$ ipython --no-banner

In [1]: import numpy as np

In [2]: from numpy import linalg as LA

In [3]: np.set_printoptions(precision=1, suppress=True, linewidth=160, floatmode="fixed")

In [4]: tidy = lambda a: np.round(a, 1) + 0

In [5]: M = np.load("m.npy")

In [6]: M
Out[6]: 
array([[-3.0,  3.0,  2.0,  3.0],
       [ 0.0,  2.0,  1.0,  0.0],
       [ 0.0,  1.0,  2.0,  2.0],
       [ 0.0,  0.0,  0.0,  2.0]])

In [7]: evals, vecs = LA.eig(M)

In [8]: tidy(np.sort(LA.eigvals(LA.inv(M))))
Out[8]: array([-0.3,  0.3,  0.5,  1.0])

In [9]: tidy(np.sort(LA.eigvals(M.T)))
Out[9]: array([-3.0,  1.0,  2.0,  3.0])

In [10]: evals
Out[10]: array([-3.0,  3.0,  1.0,  2.0])

In [11]: tidy(np.sort(LA.eigvals(M @ M)))
Out[11]: array([1.0, 4.0, 9.0, 9.0])

In [12]: data = np.loadtxt("run13.csv", delimiter=",")

In [13]: data
Out[13]: 
array([[  8.0, -16.0,   0.0],
       [ -3.0,   6.0,   0.0],
       [ -4.0,   8.0,   0.0]])

In [14]: np.kron(np.eye(2, dtype=int), data)
Out[14]: 
array([[  8.0, -16.0,   0.0,   0.0,  -0.0,   0.0],
       [ -3.0,   6.0,   0.0,  -0.0,   0.0,   0.0],
       [ -4.0,   8.0,   0.0,  -0.0,   0.0,   0.0],
       [  0.0,  -0.0,   0.0,   8.0, -16.0,   0.0],
       [ -0.0,   0.0,   0.0,  -3.0,   6.0,   0.0],
       [ -0.0,   0.0,   0.0,  -4.0,   8.0,   0.0]])

In [15]: np.poly(data)
Out[15]: array([  1.0, -14.0,   0.0,   0.0])

In [16]: tidy(LA.det(2 * data)), tidy(LA.det(data))
Out[16]: (np.float64(0.0), np.float64(0.0))

In [17]: np.einsum("ii->", data)
Out[17]: np.float64(14.0)

In [18]: np.einsum("ij,ji->", data, data)
Out[18]: np.float64(196.0)

In [19]: tidy(LA.det(data[::-1]))
Out[19]: np.float64(0.0)
